$ ipython --no-banner

In [1]: import numpy as np

In [2]: np.set_printoptions(precision=4, suppress=True, linewidth=160, floatmode="fixed")

In [3]: rnd = lambda a: np.round(a, 4) + 0

In [4]: B = np.array([[1.8], [1.3], [0.2], [-0.1]])

In [5]: W2 = np.array([[-1.7, -0.5, -0.2]])

In [6]: A = B @ W2

In [7]: rnd(A)
Out[7]: 
array([[-3.0600, -0.9000, -0.3600],
       [-2.2100, -0.6500, -0.2600],
       [-0.3400, -0.1000, -0.0400],
       [ 0.1700,  0.0500,  0.0200]])

In [8]: # column 0 is much longer than the rest

In [9]: r = np.linalg.matrix_rank(A)

In [10]: r
Out[10]: np.int64(1)

In [11]: ns = np.linalg.svd(A)[2][r:].T

In [12]: np.linalg.matrix_rank(A.T @ A), np.linalg.matrix_rank(A @ A.T)
Out[12]: (np.int64(1), np.int64(1))

In [13]: [int(np.linalg.matrix_rank(np.delete(A, i, axis=0))) for i in range(4)]
Out[13]: [1, 1, 1, 1]

In [14]: [int(np.linalg.matrix_rank(A[:, :j + 1])) for j in range(3)]
Out[14]: [1, 1, 1]

In [15]: rng = np.random.default_rng(59)

In [16]: B = A + rng.integers(-2, 3, (4, 1)) @ rng.integers(-2, 3, (1, 3))

In [17]: rnd(B)
Out[17]: 
array([[-2.0600, -2.9000,  1.6400],
       [-2.2100, -0.6500, -0.2600],
       [ 0.6600, -2.1000,  1.9600],
       [ 2.1700, -3.9500,  4.0200]])

In [18]: rnd(B - A)
Out[18]: 
array([[ 1.0000, -2.0000,  2.0000],
       [ 0.0000,  0.0000,  0.0000],
       [ 1.0000, -2.0000,  2.0000],
       [ 2.0000, -4.0000,  4.0000]])

In [19]: rnd(np.linalg.svd(B - A, compute_uv=False))
Out[19]: array([7.3485, 0.0000, 0.0000])

In [20]: np.abs(B - A).sum(axis=1)
Out[20]: array([ 5.0000,  0.0000,  5.0000, 10.0000])

In [21]: np.abs(np.diag(np.linalg.qr(A)[1])) > 1e-9
Out[21]: array([ True, False, False])

In [22]: np.linalg.lstsq(A[:-1].T, A[-1])[2]
Out[22]: np.int32(1)

In [23]: np.unique(A.round(6), axis=0).shape
Out[23]: (4, 3)

In [24]: np.allclose(A[:-1].T @ np.linalg.lstsq(A[:-1].T, A[-1])[0], A[-1])
Out[24]: True

In [25]: X = np.load("a.npy")

In [26]: X
Out[26]: 
array([[ 8, -6,  2,  8],
       [-6,  9,  3, -6],
       [ 2,  3,  5,  2],
       [ 8, -6,  2,  8]])

In [27]: Uu, s, vt = np.linalg.svd(X)

In [28]: rnd(s)
Out[28]: array([21.7082,  8.2918,  0.0000,  0.0000])

In [29]: B = Uu[:, :2] @ np.diag(s[:2]) @ vt[:2]

In [30]: rnd(B)
Out[30]: 
array([[ 8.0000, -6.0000,  2.0000,  8.0000],
       [-6.0000,  9.0000,  3.0000, -6.0000],
       [ 2.0000,  3.0000,  5.0000,  2.0000],
       [ 8.0000, -6.0000,  2.0000,  8.0000]])

In [31]: data = np.load("layer7.npy")

In [32]: data
Out[32]: 
array([[ 0.3000, -3.0000,  2.0000],
       [-1.0000,  1.3000,  1.0000],
       [ 0.0000, -3.0000,  2.3000]])

In [33]: evals, V = np.linalg.eigh(X)

In [34]: rnd(np.linalg.svd(X, compute_uv=False))
Out[34]: array([21.7082,  8.2918,  0.0000,  0.0000])

In [35]: rnd(np.abs(V[:, -1]))
Out[35]: array([0.5908, 0.5477, 0.0431, 0.5908])

In [36]: (evals > 1e-8).sum(), (evals < -1e-8).sum()
Out[36]: (np.int64(2), np.int64(0))

In [37]: rnd(V @ np.diag(evals) @ V.T)
Out[37]: 
array([[ 8.0000, -6.0000,  2.0000,  8.0000],
       [-6.0000,  9.0000,  3.0000, -6.0000],
       [ 2.0000,  3.0000,  5.0000,  2.0000],
       [ 8.0000, -6.0000,  2.0000,  8.0000]])

In [38]: rnd(evals.sum()), np.trace(X)
Out[38]: (np.float64(30.0), np.int64(30))
